$ python -q
>>> import numpy as np
>>> import numpy.linalg as la
>>> np.set_printoptions(suppress=True, linewidth=120)
>>> W0 = np.load("dump.npy")
>>> W0
array([[ 0, -3,  2,  3, -2,  3, -3,  2, -1,  1,  3,  2, -3, -3, -2],
       [ 0,  0, -1, -2, -2,  2,  1, -1,  3, -1, -3, -2,  3, -3,  2],
       [ 0,  0,  0, -1,  3,  2,  2,  1, -3,  3,  2, -2, -3,  2,  3],
       [ 0,  0,  0,  0, -1,  0,  2,  0,  1,  0,  0,  3, -1, -2,  2],
       [ 0,  0,  0,  0,  0,  1, -1, -1, -2,  2,  1, -3, -3,  0, -2],
       [ 0,  0,  0,  0,  0,  0,  1,  3,  0, -3,  1, -3, -3,  2, -3],
       [ 0,  0,  0,  0,  0,  0,  0,  3,  0, -3, -1, -1,  1,  3, -3],
       [ 0,  0,  0,  0,  0,  0,  0,  0,  1, -3,  3, -3,  1,  0, -3],
       [ 0,  0,  0,  0,  0,  0,  0,  0,  0,  3, -2, -2, -1, -3, -3],
       [ 0,  0,  0,  0,  0,  0,  0,  0,  0,  0, -1, -1,  3,  2, -3],
       [ 0,  0,  0,  0,  0,  0,  0,  0,  0,  0,  0, -1, -3, -2,  2],
       [ 0,  0,  0,  0,  0,  0,  0,  0,  0,  0,  0,  0, -1, -3,  2],
       [ 0,  0,  0,  0,  0,  0,  0,  0,  0,  0,  0,  0,  0, -3, -2],
       [ 0,  0,  0,  0,  0,  0,  0,  0,  0,  0,  0,  0,  0,  0, -3],
       [ 0,  0,  0,  0,  0,  0,  0,  0,  0,  0,  0,  0,  0,  0,  0]])
>>> U, s, vt = la.svd(W0)
>>> np.argmax(s[:-1] / (s[1:] + 1e-6)) + 1
np.int64(14)
>>> Y = U[:, :14] @ np.diag(s[:14]) @ vt[:14]
>>> round(float(np.abs(W0 - Y).max()), 2)
0.0
>>> la.matrix_rank(W0, rtol=0.05)
np.int64(11)
